$ python -q
>>> import numpy as np
>>> np.set_printoptions(precision=2, suppress=True, linewidth=100, legacy="1.25")
>>> rnd = lambda a: np.round(a, 2) + 0
>>> K = np.load("a.npy")
>>> print(K)
[[-0.75 -0.56  0.32  0.85 -0.24  0.93 -0.66]
 [-0.85 -0.91  0.95 -0.12  0.69 -0.24 -0.92]
 [-0.95 -0.94  0.99 -0.31 -0.01 -0.99 -0.71]
 [-0.97 -0.95  0.99  0.49 -0.18 -0.84 -0.84]
 [-0.75  0.22  0.52  0.66 -0.98 -0.99  0.94]
 [ 0.78  0.86 -0.99  0.87 -0.42  1.    0.48]
 [-0.77  0.35 -0.07  0.93 -0.99 -0.79  0.91]
 [ 0.91  0.51 -0.97  0.16  0.96  1.   -0.89]
 [-0.8  -0.15 -0.04  0.95 -0.9   0.76  0.24]
 [ 0.12  0.11  0.88 -0.96 -0.47 -1.    0.9 ]
 [-0.97 -0.49  0.95  0.79 -0.99 -1.    0.9 ]
 [ 0.49  0.36  0.05 -0.74 -0.02 -0.96  0.62]
 [-0.49  0.24  0.3   0.4  -0.92 -0.97  0.86]
 [-0.84 -0.82  0.8   0.63  0.32  0.8  -0.88]
 [-0.46 -0.58  0.49  0.22  0.5   0.73 -0.76]]
>>> f = np.array([-4, 0])
>>> print(rnd(np.correlate(K[11], K[6], "full")))
[ 0.45 -0.06 -0.72 -0.61  0.82  0.07  0.4   0.23 -1.8   1.21 -0.36  0.96 -0.48]
>>> print(rnd(np.cross(K[11, :3], K[6, :3])))
[-0.04  0.    0.45]
>>> x0 = np.array([3, 0, 0, 3, 0, 3, 0])
>>> print(rnd(K @ np.ones(7)))
[-0.11 -1.4  -2.92 -2.3  -0.38  2.58 -0.43  1.68  0.06 -0.42 -0.81 -0.2  -0.58  0.01  0.14]
>>> x0 @ K
Traceback (most recent call last):
  File "<python-input-10>", line 1, in <module>
    x0 @ K
    ~~~^~~
ValueError: matmul: Input operand 1 has a mismatch in its core dimension 0, with gufunc signature (n?,k),(k,m?)->(n?,m?) (size 15 is different from 7)
>>> print((K @ x0).argmax())
5
>>> print(K @ np.eye(7)[2])
[ 0.32  0.95  0.99  0.99  0.52 -0.99 -0.07 -0.97 -0.04  0.88  0.95  0.05  0.3   0.8   0.49]
>>> J = np.loadtxt("m.csv", delimiter=",")
>>> print(J)
[[-0.87  1.1   0.6   0.7   2.2   1.   -0.6 ]
 [ 1.9   0.2  -0.7  -1.8   0.7  -2.1   1.  ]
 [ 0.18  0.9   0.6  -0.4   1.6   1.2  -1.  ]
 [-1.02 -0.5   0.7   1.2   0.6   0.5   0.2 ]
 [ 1.08  1.1  -0.7  -1.2   0.7   0.4   1.6 ]
 [-0.74 -0.3  -0.3   1.    0.4  -1.4  -1.4 ]
 [ 2.34  0.3   0.1  -2.1   0.   -1.1   0.4 ]
 [-0.2   0.7   1.2   0.2   0.7  -0.7  -0.6 ]
 [ 0.49  0.6   0.1  -0.6  -0.1   1.3   0.3 ]
 [ 0.39  1.4  -1.3  -0.7   1.1  -0.8  -0.1 ]
 [-0.06  0.7  -2.4  -0.5   0.4   0.1   1.2 ]
 [ 0.65 -1.1   0.4  -0.4  -1.6   1.8   0.4 ]
 [-0.12 -0.9   0.    0.9  -1.6   0.3  -2.4 ]
 [-0.1   0.1   0.6   0.1   0.    0.5  -0.1 ]
 [ 0.15 -0.9   0.4   0.2   0.2  -0.5   1.1 ]
 [ 0.66  2.   -0.1  -1.3  -0.1   1.    0.5 ]
 [-1.3   0.5   2.    1.   -0.3   1.5  -0.8 ]
 [ 0.17  0.7   1.4  -0.2  -1.8  -0.6  -0.3 ]
 [-0.75 -2.3  -0.8   0.4   0.2   0.6  -0.6 ]
 [-0.91 -0.3   1.6   0.8  -0.7   0.4  -1.  ]
 [-0.32 -0.7  -0.9   0.4   1.1   0.2   0.8 ]
 [-0.11 -0.5   1.1  -0.5  -0.5  -1.2   1.6 ]
 [ 0.14 -1.3   2.   -0.3   0.   -0.3  -0.7 ]
 [-1.06  1.1  -1.2   0.7  -0.6   0.1   0.8 ]
 [-1.89 -0.4   1.8   2.   -0.2   0.4   0.4 ]
 [-0.26 -0.3   0.5   0.1   0.1   0.   -0.8 ]
 [ 0.8   0.4  -0.8  -0.4  -0.7  -1.9  -0.2 ]
 [-0.23 -0.4   0.5  -0.1   1.7  -1.4   0.  ]
 [ 1.54 -0.1  -1.4  -1.5  -1.8   0.2  -0.5 ]
 [ 0.44  0.8  -0.9  -0.3  -1.    0.   -0.7 ]
 [ 1.32  0.1   0.3  -1.2  -0.5   1.1   0.4 ]
 [ 1.05  0.1  -0.7  -1.    0.6  -2.2   1.1 ]
 [-0.47 -0.8   0.5   0.4  -1.2  -0.4  -0.5 ]]
>>> P = J @ np.linalg.solve(J.T @ J, J.T)
>>> print(rnd(np.diag(P)))
[0.26 0.22 0.27 0.11 0.17 0.21 0.25 0.13 0.09 0.17 0.28 0.28 0.35 0.02 0.18 0.28 0.21 0.27 0.48
 0.12 0.15 0.39 0.28 0.28 0.27 0.06 0.19 0.22 0.26 0.12 0.16 0.17 0.11]
>>> print(rnd(np.linalg.eigvalsh(P)))
[0. 0. 0. 0. 0. 0. 0. 0. 0. 0. 0. 0. 0. 0. 0. 0. 0. 0. 0. 0. 0. 0. 0. 0. 0. 0. 1. 1. 1. 1. 1. 1. 1.]
>>> print(rnd(np.trace(P)))
7.0
>>> W0 = np.loadtxt("data.csv", delimiter=",")
>>> print(W0)
[[-0.83 -0.38 -0.42  0.46  0.83  0.91 -0.54]
 [-0.74 -0.31 -0.35  0.38  0.74  0.83 -0.45]
 [-0.65 -0.41  0.89  0.98  0.87  0.8   0.97]
 [ 0.18  0.    0.56  0.49  0.   -0.18  0.72]
 [-0.58 -0.24 -0.06  0.45  0.62  0.69 -0.06]
 [ 0.99  0.81 -0.14 -0.99 -1.   -1.   -0.31]
 [-0.64 -0.35  0.64  0.89  0.79  0.77  0.8 ]
 [ 0.85  0.31  0.87  0.41 -0.74 -0.9   0.95]
 [ 0.25  0.16 -0.53 -0.7  -0.45 -0.36 -0.7 ]
 [ 0.44  0.27 -0.75 -0.9  -0.69 -0.59 -0.89]
 [-0.78 -0.38  0.11  0.75  0.83  0.87  0.2 ]
 [ 0.78  0.16  0.97  0.9  -0.45 -0.82  1.  ]
 [ 0.72  0.27  0.51 -0.14 -0.69 -0.81  0.65]
 [ 0.25  0.16 -0.53 -0.7  -0.45 -0.36 -0.7 ]
 [ 0.49  0.08  0.81  0.66 -0.24 -0.54  0.92]
 [-1.   -0.85 -0.95  0.82  1.    1.   -0.99]
 [ 0.73  0.27  0.56 -0.08 -0.69 -0.81  0.7 ]]
>>> # rows 8 and 13 are equal
>>> W2 = W0[[7, 0]].astype(float)
>>> for _ in range(5):
...     lab = np.linalg.norm(W0[:, None] - W2, axis=-1).argmin(axis=1)
...     W2 = np.array([W0[lab == j].mean(axis=0) for j in range(2)])
... 
>>> print(lab)
[1 1 1 0 1 0 1 0 0 0 1 0 0 0 0 1 0]
>>> print(np.bincount(lab))
[10  7]
>>> print(np.abs(W2[1] - W2[0]).argmax())
5
>>> x0 = np.array([1, 5, 2, 0, 0, 1, 4])
>>> rhs = W0 @ x0
>>> print(rnd(np.linalg.solve(W0.T @ W0, W0.T @ rhs)))
[1. 5. 2. 0. 0. 1. 4.]
>>> print(rnd(np.linalg.pinv(W0) @ W0))
[[1. 0. 0. 0. 0. 0. 0.]
 [0. 1. 0. 0. 0. 0. 0.]
 [0. 0. 1. 0. 0. 0. 0.]
 [0. 0. 0. 1. 0. 0. 0.]
 [0. 0. 0. 0. 1. 0. 0.]
 [0. 0. 0. 0. 0. 1. 0.]
 [0. 0. 0. 0. 0. 0. 1.]]
>>> print(rnd(np.linalg.lstsq(W0, rhs)[0]))
[1. 5. 2. 0. 0. 1. 4.]
>>> rng = np.random.default_rng(46)
>>> rhs = rhs + 0.05 * rng.normal(size=17)
>>> print(rnd(rhs))
[ -4.85  -3.9    3.75   4.04  -1.51   2.45   2.86   7.02  -3.17  -3.83  -0.77   6.68   4.83  -3.22
   5.66 -10.02   5.19]
>>> coef, *_ = np.linalg.lstsq(W0, rhs)
>>> print([round(float(np.linalg.norm(np.linalg.solve(W0.T @ W0 + lam * np.eye(7), W0.T @ rhs))), 2) for lam in (0, 1, 10, 100)])
[6.82, 4.35, 2.86, 0.77]
>>> print(rnd(W0.T @ (rhs - W0 @ coef)))
[0. 0. 0. 0. 0. 0. 0.]
>>> print(rnd(np.linalg.norm(rhs - W0 @ coef)))
0.11
>>> P = W0 @ np.linalg.solve(W0.T @ W0, W0.T)
>>> print(np.allclose(P @ P, P))
True
>>> print(rnd(np.trace(P)))
7.0
>>> X = np.load("out7.npy")
>>> print(X)
[[ 0.2  -0.8   0.3  -0.8   1.54]
 [ 0.1  -1.3  -0.7  -1.    2.61]
 [-0.6   2.1  -0.4  -1.1  -4.16]
 [ 1.3   0.7   1.   -2.3  -1.39]
 [ 0.6  -0.2  -1.1   0.7   0.42]
 [ 1.2   0.8  -2.5  -0.9  -1.63]
 [ 0.    0.1  -0.4  -0.1  -0.14]
 [-1.4  -0.3  -0.3   0.2   0.59]
 [-0.6  -1.5   0.5   0.    2.92]
 [-0.5   1.   -0.3   1.1  -1.87]
 [ 0.2  -0.2  -0.4   1.3   0.37]
 [ 0.8  -0.2  -2.6  -1.8   0.36]]
>>> d = np.linalg.norm(X[:, None] - X[None], axis=-1)
>>> print(np.unravel_index(d.round(6).argmax(), d.shape))
(2, 8)
>>> print(np.flatnonzero(d[3] < d.mean() / 2))
[3]
>>> print(rnd(d[:5, :5]))
[[0.   1.56 6.49 3.85 2.45]
 [1.56 0.   7.61 5.1  3.05]
 [6.49 7.61 0.   4.08 5.61]
 [3.85 5.1  4.08 0.   4.24]
 [2.45 3.05 5.61 4.24 0.  ]]
>>> print(d[3].round(6).argsort(kind="stable")[:4])
[3 6 5 0]
>>> print(rnd(d[3]))
[3.85 5.1  4.08 0.   4.24 3.78 3.23 4.49 5.71 4.1  4.48 4.16]
>>> def softmax(z):
...     e = np.exp(z - z.max(axis=-1, keepdims=True))
...     return e / e.sum(axis=-1, keepdims=True)
... 
>>> print(rnd(softmax(X[11])))
[0.47 0.17 0.02 0.04 0.3 ]
>>> S = X @ X.T / np.sqrt(5)
>>> print(rnd(softmax(S)[11] @ X))
[ 0.81 -0.01 -2.32 -1.47 -0.01]
>>> arr = np.load("dump.npy")
>>> print(arr)
[[-2. -3.  0.  0.  0. -3.  0.]
 [-3. -2.  0.  0.  0. -3.  0.]
 [ 0.  0. -2. -3. -3.  0. -3.]
 [ 0.  0. -3. -2. -3.  0. -3.]
 [ 0.  0. -3. -3. -2.  0. -3.]
 [-3. -3.  0.  0.  0. -2.  0.]
 [ 0.  0. -3. -3. -3.  0. -2.]]
>>> # 2 blocks once reordered
>>> f = np.array([2, 0])
>>> print(np.polyval(f, arr[3]))
[ 0.  0. -6. -4. -6.  0. -6.]
>>> print(np.cross(arr[3, :3], arr[6, :3]))
[0. 0. 0.]
>>> f = np.array([-1, -1, -2, 0, 1, -2, 0])
>>> B = arr + np.outer(f, np.eye(7)[6])
>>> print(rnd(np.linalg.det(B) / np.linalg.det(arr)), rnd(1 + np.linalg.solve(arr, f)[6]))
1.27 1.27
>>> print(B)
[[-2. -3.  0.  0.  0. -3. -1.]
 [-3. -2.  0.  0.  0. -3. -1.]
 [ 0.  0. -2. -3. -3.  0. -5.]
 [ 0.  0. -3. -2. -3.  0. -3.]
 [ 0.  0. -3. -3. -2.  0. -2.]
 [-3. -3.  0.  0.  0. -2. -2.]
 [ 0.  0. -3. -3. -3.  0. -2.]]
>>> T = np.stack([B, -2 * B, B[::-1]])
>>> print(np.linalg.matrix_rank(T))
[7 7 7]
>>> print(np.einsum("bij,cij->bc", T, T))
[[ 207. -414.  143.]
 [-414.  828. -286.]
 [ 143. -286.  207.]]
>>> print(T.sum(axis=0))
[[ 2.  3. -3. -3. -3.  3. -1.]
 [ 0. -1.  0.  0.  0.  1. -1.]
 [ 0.  0. -1.  0.  1.  0.  3.]
 [ 0.  0.  0.  0.  0.  0.  0.]
 [ 0.  0.  1.  0. -1.  0. -3.]
 [ 0.  1.  0.  0.  0. -1.  1.]
 [-2. -3.  3.  3.  3. -3.  1.]]
>>> print(rnd(np.linalg.det(T)))
[   112. -14336.   -112.]
>>> W2 = X[[6, 4]].astype(float)
>>> for _ in range(5):
...     lab = np.linalg.norm(X[:, None] - W2, axis=-1).argmin(axis=1)
...     W2 = np.array([X[lab == j].mean(axis=0) for j in range(2)])
... 
>>> print(lab)
[1 1 0 0 1 0 1 1 1 0 1 1]
>>> print(np.bincount(lab))
[4 8]
>>> print(rnd(W2[1] - W2[0]))
[-0.36 -1.7  -0.04  0.61  3.35]
